% python3 -q
>>> import numpy as np
>>> np.set_printoptions(precision=2, suppress=True, linewidth=200, floatmode="fixed")
>>> X = np.loadtxt("sample15.csv", delimiter=",")
>>> X
array([[-0.40,  0.70,  0.50,  3.00],
       [ 1.30, -0.90, -1.90,  1.20],
       [-1.60,  0.40,  0.40, -0.90]])
>>> G = X.T @ X
>>> np.trace(G), round((X ** 2).sum(), 2)
(np.float64(21.14), np.float64(21.14))
>>> np.linalg.svd(X, compute_uv=False) ** 2
array([12.25,  8.00,  0.89])
>>> print(np.round(np.linalg.eigvalsh(G)[::-1], 2) + 0)
[12.25  8.00  0.89  0.00]
>>> np.linalg.matrix_rank(G)
np.int64(3)
>>> u, g = X[0], X[2]
>>> u @ u
np.float64(9.9)
>>> np.round(u @ g, 2)
np.float64(-1.58)
>>> pr = (u @ g) / (u @ u) * u
>>> pr
array([ 0.06, -0.11, -0.08, -0.48])
>>> round((g - pr) @ u, 2)
np.float64(-0.0)
>>> theta = np.radians(30)
>>> r_ = np.eye(4)
>>> r_[0, 0] = r_[3, 3] = np.cos(theta)
>>> r_[0, 3], r_[3, 0] = -np.sin(theta), np.sin(theta)
>>> r_
array([[ 0.87,  0.00,  0.00, -0.50],
       [ 0.00,  1.00,  0.00,  0.00],
       [ 0.00,  0.00,  1.00,  0.00],
       [ 0.50,  0.00,  0.00,  0.87]])
>>> B = X @ r_.T
>>> np.allclose(np.linalg.norm(X, axis=1), np.linalg.norm(B, axis=1))
True
>>> np.round(np.linalg.det(r_), 2), round(float(np.trace(r_)), 2)
(np.float64(1.0), 3.73)
>>> B
array([[-1.85,  0.70,  0.50,  2.40],
       [ 0.53, -0.90, -1.90,  1.69],
       [-0.94,  0.40,  0.40, -1.58]])
>>> np.linalg.svd(X, compute_uv=False), np.linalg.svd(B, compute_uv=False)
(array([3.50, 2.83, 0.95]), array([3.50, 2.83, 0.95]))
>>> def softmax(z):
...     e = np.exp(z - z.max(axis=-1, keepdims=True))
...     return e / e.sum(axis=-1, keepdims=True)
... 
>>> softmax(B[2] + -1)
array([0.11, 0.42, 0.42, 0.06])
>>> softmax(B).sum(axis=1)
array([1.00, 1.00, 1.00])
>>> print(softmax(B[2]))
[0.11 0.42 0.42 0.06]
>>> scores = B @ B.T / np.sqrt(4)
>>> softmax(scores)[2] @ B
array([-0.97,  0.40,  0.37, -1.26])
>>> data = np.loadtxt("w.csv", delimiter=",")
>>> data
array([[ 0.81,  0.00,  0.00, -0.59],
       [ 0.00,  1.00,  0.00,  0.00],
       [ 0.00,  0.00,  1.00,  0.00],
       [ 0.59,  0.00,  0.00,  0.81]])
>>> # 3 groups of indices that never mix
>>> B = np.linalg.invert(data)
Traceback (most recent call last):
  File "<python-input-34>", line 1, in <module>
    B = np.linalg.invert(data)
        ^^^^^^^^^^^^^^^^
AttributeError: module 'numpy.linalg' has no attribute 'invert'
>>> B = np.linalg.inv(data)
>>> np.round(np.linalg.slogdet(data)[0], 2)
np.float64(1.0)
>>> print(np.allclose(B, data.T))
True
>>> np.linalg.inv(B)
array([[ 0.81,  0.00,  0.00, -0.59],
       [ 0.00,  1.00,  0.00,  0.00],
       [ 0.00,  0.00,  1.00,  0.00],
       [ 0.59,  0.00,  0.00,  0.81]])
>>> arr = np.loadtxt("data.csv", delimiter=",")
>>> arr
array([[3.00, 1.00, 0.00],
       [0.00, 3.00, 1.00],
       [0.00, 0.00, 3.00]])
>>> # triangular: eigenvalues sit on the diagonal
>>> round(float(np.abs(np.linalg.eigvals(arr)).max()), 2)
3.0
>>> (arr + arr.T) / 2
array([[3.00, 0.50, 0.00],
       [0.50, 3.00, 0.50],
       [0.00, 0.50, 3.00]])
>>> np.allclose(arr @ arr.T, arr.T @ arr)
False
>>> np.trace(arr)
np.float64(9.0)
>>> np.linalg.matrix_power(arr, 4)
array([[ 81.00, 108.00,  54.00],
       [  0.00,  81.00, 108.00],
       [  0.00,   0.00,  81.00]])
>>> np.linalg.pinv(data)
array([[ 0.81,  0.00,  0.00,  0.59],
       [ 0.00,  1.00,  0.00,  0.00],
       [ 0.00,  0.00,  1.00,  0.00],
       [-0.59,  0.00,  0.00,  0.81]])
>>> print(np.linalg.svd(data, compute_uv=False))
[1.00 1.00 1.00 1.00]
>>> np.round(data @ data.T, 2) + 0
array([[1.00, 0.00, 0.00, 0.00],
       [0.00, 1.00, 0.00, 0.00],
       [0.00, 0.00, 1.00, 0.00],
       [0.00, 0.00, 0.00, 1.00]])
>>> data[:, 0] @ data[:, 2]
np.float64(0.0)
>>> rng = np.random.default_rng(189178)
>>> z = rng.permutation(3)
>>> z
array([0, 2, 1])
>>> B = arr[z][:, z]
>>> np.diag(B)
array([3.00, 3.00, 3.00])
>>> round(float(np.linalg.det(B)), 2), round(np.linalg.det(arr[z]), 2)
(27.0, np.float64(-27.0))
>>> np.trace(B)
np.float64(9.0)
>>> print(np.sort(np.abs(np.linalg.eigvals(B))))
[3.00 3.00 3.00]
>>> m1 = np.load("m.npy")
>>> m1
array([[ 3, -3, -2, -9,  9,  6],
       [ 0, -3,  2,  0,  9, -6],
       [ 2,  0, -2, -6,  0,  6],
       [ 6, -6, -4,  3, -3, -2],
       [ 0, -6,  4,  0, -3,  2],
       [ 4,  0, -4,  2,  0, -2]])
>>> O, V = np.linalg.qr(m1[:, :1])[0], np.linalg.qr(m1[:, 1:])[0]
>>> s = np.linalg.svd(O.T @ V, compute_uv=False)
>>> round(np.linalg.norm(O @ O.T - V @ V.T, 2), 2)
np.float64(1.0)
>>> (s > 0.9).sum()
np.int64(1)
>>> s
array([0.99])
>>> J = np.array([[0.1, 1.3, 0.7, -0.3],
...     [-0.5, 1.1, -1.2, -1.4],
...     [-0.8, -0.5, 1.0, 1.0]])
>>> J[:, 1] *= 5
>>> J
array([[ 0.10,  6.50,  0.70, -0.30],
       [-0.50,  5.50, -1.20, -1.40],
       [-0.80, -2.50,  1.00,  1.00]])
>>> B = J / np.sqrt((J ** 2).mean(axis=1, keepdims=True))
>>> np.linalg.norm(B, axis=1)
array([2.00, 2.00, 2.00])
>>> B[2]
array([-0.54, -1.68,  0.67,  0.67])
